$ python -q
>>> import numpy as np
>>> import numpy.linalg as la
>>> np.set_printoptions(precision=2, suppress=True, linewidth=100, floatmode="fixed")
>>> arr = np.loadtxt("w.csv", delimiter=",")
>>> arr
array([[-3.00, -2.00, -1.00,  0.00,  1.00,  2.00],
       [ 3.00,  4.00,  5.00,  6.00,  7.00,  8.00],
       [ 9.00, 10.00, 11.00, 12.00, 13.00, 14.00],
       [15.00, 16.00, 17.00, 18.00, 19.00, 20.00],
       [21.00, 22.00, 23.00, 24.00, 25.00, 26.00],
       [27.00, 28.00, 29.00, 30.00, 31.00, 32.00],
       [33.00, 34.00, 35.00, 36.00, 37.00, 38.00]])
>>> arr[2] @ arr[5]
np.float64(2053.0)
>>> la.norm(arr, axis=1).argmax()
np.int64(6)
>>> la.norm(arr, axis=0)
array([50.82, 52.92, 55.05, 57.24, 59.46, 61.71])
>>> round(float(la.norm(arr, 2)), 2)
137.82
>>> round(float(la.norm(arr[2], 1)), 2), round(la.norm(arr[2], np.inf), 2)
(69.0, np.float64(14.0))
>>> np.round(la.norm(arr[2] - arr[5]), 2)
np.float64(44.09)
>>> la.norm(arr, axis=1)
array([ 4.36, 14.11, 28.48, 43.07, 57.71, 72.38, 87.06])
>>> Uu, s, Vh = la.svd(arr)
>>> np.argmax(s[:-1] / (s[1:] + 1e-6)) + 1
np.int64(2)
>>> s.round(2) + 0
array([137.82,   6.25,   0.00,   0.00,   0.00,   0.00])
>>> out = Uu[:, :2] @ np.diag(s[:2]) @ Vh[:2]
>>> la.matrix_rank(out)
np.int64(2)
>>> round(float(np.abs(arr - out).max()), 2)
0.0
>>> out.round(2) + 0
array([[-3.00, -2.00, -1.00,  0.00,  1.00,  2.00],
       [ 3.00,  4.00,  5.00,  6.00,  7.00,  8.00],
       [ 9.00, 10.00, 11.00, 12.00, 13.00, 14.00],
       [15.00, 16.00, 17.00, 18.00, 19.00, 20.00],
       [21.00, 22.00, 23.00, 24.00, 25.00, 26.00],
       [27.00, 28.00, 29.00, 30.00, 31.00, 32.00],
       [33.00, 34.00, 35.00, 36.00, 37.00, 38.00]])
>>> la.matrix_rank(arr, rtol=0.05)
np.int64(1)
>>> round(float(la.norm(arr - out, 2)), 2), round(s[2], 2)
(0.0, np.float64(0.0))
>>> F = np.loadtxt("x.csv", delimiter=",")
>>> F
array([[-0.57, -2.47, -0.66,  0.24,  0.03, -0.56],
       [-4.61,  1.46, -1.71, -4.04, -3.56, -3.44],
       [-3.16,  1.09, -1.80, -2.52, -3.41, -2.91],
       [-4.11,  1.99, -0.68, -3.55, -2.98, -2.42],
       [-1.08,  1.29, -0.37, -0.86, -0.73, -0.34],
       [ 4.27, -0.26,  2.16,  2.37,  2.91,  2.45],
       [ 0.27,  0.21,  1.64,  0.58,  1.00,  1.72],
       [ 1.70, -1.28,  2.31,  1.41,  1.41,  1.96],
       [-3.46,  5.24,  2.18, -3.42, -5.82, -2.80],
       [-1.70,  1.66,  2.79, -2.05, -0.10,  1.18],
       [ 0.04,  4.69,  2.57, -1.43, -3.05, -0.92],
       [ 4.21, -2.08,  2.32,  3.33,  3.29,  3.17],
       [ 2.70,  0.20,  3.13,  1.41,  2.76,  3.01],
       [-1.05,  0.98, -2.54, -0.52, -3.46, -2.82],
       [ 0.34,  0.86,  2.21, -0.32,  1.03,  1.27],
       [ 0.79,  0.16,  3.44, -0.15,  3.14,  2.65],
       [-5.43,  3.42,  0.15, -5.39, -2.99, -2.81],
       [ 3.02, -1.95,  0.48,  2.34,  3.43,  2.31],
       [-2.00,  0.06, -1.47, -1.59, -0.76, -1.04],
       [-2.47, -0.74, -3.39, -0.73, -2.21, -3.00],
       [-0.80,  0.32,  3.11, -0.93, -0.24,  0.89],
       [ 2.32,  0.29,  2.20,  1.06,  2.94,  2.43],
       [-1.51, -3.10, -1.18,  0.38,  0.23, -0.18],
       [ 0.20, -1.84, -2.70,  1.21,  0.25, -0.34],
       [ 1.04, -2.01, -1.29,  1.19,  1.67,  0.43],
       [ 1.65,  2.38,  4.20, -0.33,  0.46,  1.70],
       [-0.54, -2.33, -3.06,  0.73, -0.59, -2.08]])
>>> Xc = F - F.mean(axis=0)
>>> Uu, s, Vh = la.svd(Xc, full_matrices=False)
>>> np.abs(Vh[0]).argmax()
np.int64(0)
>>> s
array([24.14, 13.86,  6.18,  3.26,  1.49,  0.74])
>>> la.matrix_rank(Xc)
np.int64(6)
>>> np.round(s ** 2 / (s ** 2).sum(), 2) + 0
array([0.71, 0.23, 0.05, 0.01, 0.00, 0.00])
>>> round((s ** 2).sum() ** 2 / (s ** 4).sum(), 2)
np.float64(1.81)
